% ipython --no-banner

In [1]: import numpy as np

In [2]: import numpy.linalg as la

In [3]: np.set_printoptions(suppress=True, linewidth=100)

In [4]: F = np.load("mat.npy")

In [5]: print(F)
[[1.   0.7  0.49 0.34 0.24]
 [0.7  1.   0.7  0.49 0.34]
 [0.49 0.7  1.   0.7  0.49]
 [0.34 0.49 0.7  1.   0.7 ]
 [0.24 0.34 0.49 0.7  1.  ]]

In [6]: Lm = la.cholesky(F)

In [7]: print(np.round(np.diag(Lm) ** 2, 2))
[1.   0.51 0.51 0.51 0.51]

In [8]: print(np.round(Lm @ Lm.T, 2))
[[1.   0.7  0.49 0.34 0.24]
 [0.7  1.   0.7  0.49 0.34]
 [0.49 0.7  1.   0.7  0.49]
 [0.34 0.49 0.7  1.   0.7 ]
 [0.24 0.34 0.49 0.7  1.  ]]

In [9]: print(np.round(np.prod(np.diag(Lm)) ** 2, 2), np.round(la.det(F), 2))
0.07 0.07

In [10]: A = np.loadtxt("dump.csv", delimiter=",")

In [11]: print(A)
[[ 1.  0.  2.]
 [-1.  1.  0.]
 [-2. -1.  2.]]

In [12]: Q, r_ = la.qr(A)

In [13]: print(np.round(Q @ r_, 2) + 0)
[[ 1.  0.  2.]
 [-1.  1.  0.]
 [-2. -1.  2.]]

In [14]: x = np.array([2, 0, 1])

In [15]: target = A @ x

In [16]: c, lr = np.zeros(3), 1 / la.norm(A, 2) ** 2

In [17]: for i in range(12):
    ...:     c -= lr * A.T @ (A @ c - target)
    ...:     if i % 2 == 0: print(i, round(la.norm(A @ c - target), 2))
    ...: 
0 2.51
2 0.67
4 0.18
6 0.06
8 0.03
10 0.02

In [18]: print(np.round(la.cond(A), 2))
2.69

In [19]: print(c.round(2))
[ 2.   -0.01  1.  ]

In [20]: X = np.loadtxt("test12.csv", delimiter=",")

In [21]: print(X)
[[-0.78 -0.95 -0.62 -0.06]
 [-0.96 -0.92 -0.29 -0.02]
 [-0.99 -0.63  0.81  0.56]
 [-0.82  0.35  0.83  0.49]
 [ 1.    1.   -0.05 -0.73]
 [-0.65 -0.72 -0.39 -0.13]
 [ 0.42 -1.   -0.99  0.  ]
 [ 0.78  0.59 -0.56 -0.52]
 [-0.87 -0.97  0.19  0.62]
 [-0.32  0.27  0.15 -0.08]
 [ 0.45 -1.   -0.98 -0.33]
 [-0.12  0.76 -0.12 -0.52]
 [-0.6   0.84  0.91  0.51]
 [-0.64 -0.92  0.18  0.58]]

In [22]: M2 = np.c_[X[:, :2] @ np.array([[1, 1], [-1, -1]]), np.array([2, 2, 1, -1, 3, 3, -3, -2, -3, 2, -2, 0, 0, -2])]

In [23]: print(M2.round(2))
[[ 0.17  0.17  2.  ]
 [-0.04 -0.04  2.  ]
 [-0.36 -0.36  1.  ]
 [-1.17 -1.17 -1.  ]
 [ 0.    0.    3.  ]
 [ 0.07  0.07  3.  ]
 [ 1.42  1.42 -3.  ]
 [ 0.19  0.19 -2.  ]
 [ 0.1   0.1  -3.  ]
 [-0.59 -0.59  2.  ]
 [ 1.45  1.45 -2.  ]
 [-0.88 -0.88  0.  ]
 [-1.44 -1.44  0.  ]
 [ 0.28  0.28 -2.  ]]

In [24]: print(la.matrix_rank(M2))
2

In [25]: D = la.norm(X[:, None] - X[None], axis=-1)

In [26]: print(D[2].round(6).argsort(kind="stable")[:4])
[ 2  8 13  3]

In [27]: print((D + 1e9 * np.eye(14)).round(6).argmin(axis=1))
[ 5  0  8 12  7  0 10  4 13 11  6  9  3  8]

In [28]: print(np.flatnonzero(D[2] < D.mean() / 2))
[ 2  8 13]

In [29]: print(np.round(la.norm(X, axis=1), 2))
[1.38 1.36 1.53 1.31 1.59 1.05 1.47 1.24 1.46 0.45 1.51 0.94 1.47 1.27]

In [30]: print(D.shape)
(14, 14)

In [31]: print(D.mean(axis=1).argmax())
4

In [32]: t = np.deg2rad(90)

In [33]: K = np.eye(3)

In [34]: K[np.ix_([0, 1], [0, 1])] = [[np.cos(t), -np.sin(t)], [np.sin(t), np.cos(t)]]

In [35]: print(K.round(2) + 0)
[[ 0. -1.  0.]
 [ 1.  0.  0.]
 [ 0.  0.  1.]]

In [36]: hat = X @ la.solve(X.T @ X, X.T)

In [37]: print(np.round(np.diag(hat), 2))
[0.33 0.31 0.47 0.2  0.41 0.22 0.4  0.21 0.18 0.08 0.26 0.36 0.4  0.16]

In [38]: Xc = (X - X.mean(axis=0)) / X.std(axis=0)

In [39]: print(np.round(Xc.std(axis=0), 2))
[1. 1. 1. 1.]

In [40]: c = la.lstsq(np.delete(Xc, 1, axis=1), Xc[:, 1])[0]

In [41]: print(np.abs(c).argmax())
1

In [42]: Xc = X - X.mean(axis=0)

In [43]: U, s, vt = la.svd(Xc, full_matrices=False)

In [44]: print(round((s ** 2).sum() ** 2 / (s ** 4).sum(), 2))
2.21

In [45]: print((np.sign(U[:, 0]) == np.sign(U[0, 0])).astype(int))
[1 1 1 1 0 1 0 0 1 0 0 0 0 1]

In [46]: print(s.round(2))
[3.41 3.08 1.04 0.44]

In [47]: print(la.matrix_rank(Xc))
4

In [48]: print(np.abs(vt[0]).argmax())
1

In [49]: J = np.load("run10.npy")

In [50]: print(J)
[[-0.33  2.58  3.75]
 [ 0.09  3.25  3.93]
 [-1.12  1.74  3.02]
 [-0.02  3.16  3.8 ]
 [ 0.06  3.02  4.1 ]
 [ 1.46  3.29  6.62]
 [-3.71  1.89 -2.3 ]
 [-0.51  2.81  3.18]
 [-2.29  3.11 -0.68]
 [-1.14  2.33  2.39]
 [ 0.65  3.97  4.33]
 [-0.71  2.98  2.59]
 [ 1.31  3.15  6.47]
 [-1.58  1.61  2.22]
 [ 0.56  2.79  5.33]
 [-1.98  1.99  1.05]
 [-3.04  1.82 -0.9 ]
 [ 3.89  4.93  9.85]
 [ 1.58  3.63  6.53]]

In [51]: Xc = J - J.mean(axis=0)

In [52]: U, s, vt = la.svd(Xc, full_matrices=False)

In [53]: print(np.abs(vt[0]).argmax())
2

In [54]: print(np.round(Xc.mean(axis=0), 2) + 0)
[0. 0. 0.]

In [55]: print(la.matrix_rank(Xc))
3

In [56]: print((np.sign(U[:, 0]) == np.sign(U[0, 0])).astype(int))
[1 1 0 1 1 1 0 0 0 0 1 0 1 0 1 0 0 1 1]

In [57]: print(np.round(np.abs(vt[-1]), 2))
[0.82 0.41 0.41]

In [58]: print(np.round(vt[0] * np.sign(vt[0, np.abs(vt[0]).argmax()]), 2))
[0.51 0.19 0.84]

In [59]: print(np.searchsorted(np.cumsum(s ** 2) / (s ** 2).sum(), 0.9) + 1)
1
